In [1]: import numpy as np

In [2]: np.set_printoptions(precision=3, suppress=True, linewidth=140, legacy="1.25")

In [3]: F = np.array([[1, 0, -3, 0, 0, 3],
   ...:     [-3, -3, 3, -3, 0, 0],
   ...:     [3, 0, -2, 0, 1, 2],
   ...:     [1, 0, 0, -3, -1, 2],
   ...:     [1, -2, 3, -1, 0, -2],
   ...:     [-2, 1, -1, 2, -1, 1]])

In [4]: F
Out[4]: 
array([[ 1,  0, -3,  0,  0,  3],
       [-3, -3,  3, -3,  0,  0],
       [ 3,  0, -2,  0,  1,  2],
       [ 1,  0,  0, -3, -1,  2],
       [ 1, -2,  3, -1,  0, -2],
       [-2,  1, -1,  2, -1,  1]])

In [5]: u = np.array([-1, 3, 3, 1, 0, -3])

In [6]: Y = F + np.outer(u, np.eye(6)[0])

In [7]: np.linalg.matrix_rank(Y - F)
Out[7]: 1

In [8]: (F + F.T) / 2
Out[8]: 
array([[ 1. , -1.5,  0. ,  0.5,  0.5,  0.5],
       [-1.5, -3. ,  1.5, -1.5, -1. ,  0.5],
       [ 0. ,  1.5, -2. ,  0. ,  2. ,  0.5],
       [ 0.5, -1.5,  0. , -3. , -1. ,  2. ],
       [ 0.5, -1. ,  2. , -1. ,  0. , -1.5],
       [ 0.5,  0.5,  0.5,  2. , -1.5,  1. ]])

In [9]: np.trace(F)
Out[9]: -6

In [10]: (F - F.T) / 2
Out[10]: 
array([[ 0. ,  1.5, -3. , -0.5, -0.5,  2.5],
       [-1.5,  0. ,  1.5, -1.5,  1. , -0.5],
       [ 3. , -1.5,  0. ,  0. , -1. ,  1.5],
       [ 0.5,  1.5,  0. ,  0. ,  0. ,  0. ],
       [ 0.5, -1. ,  1. ,  0. ,  0. , -0.5],
       [-2.5,  0.5, -1.5,  0. ,  0.5,  0. ]])

In [11]: F @ F
Out[11]: 
array([[-14,   3,   0,   6,  -6,   0],
       [ 12,   9,  -6,  18,   6,  -9],
       [ -6,   0,  -4,   3,  -4,   5],
       [ -7,   4,  -8,  14,   1,   1],
       [ 19,   4, -13,   5,   6,   5],
       [ -9,   0,   7,  -6,  -4,  -1]])

In [12]: round(np.abs(np.linalg.eigvals(F)).max(), 3)
Out[12]: 4.833

In [13]: np.allclose(F, F.T)
Out[13]: False
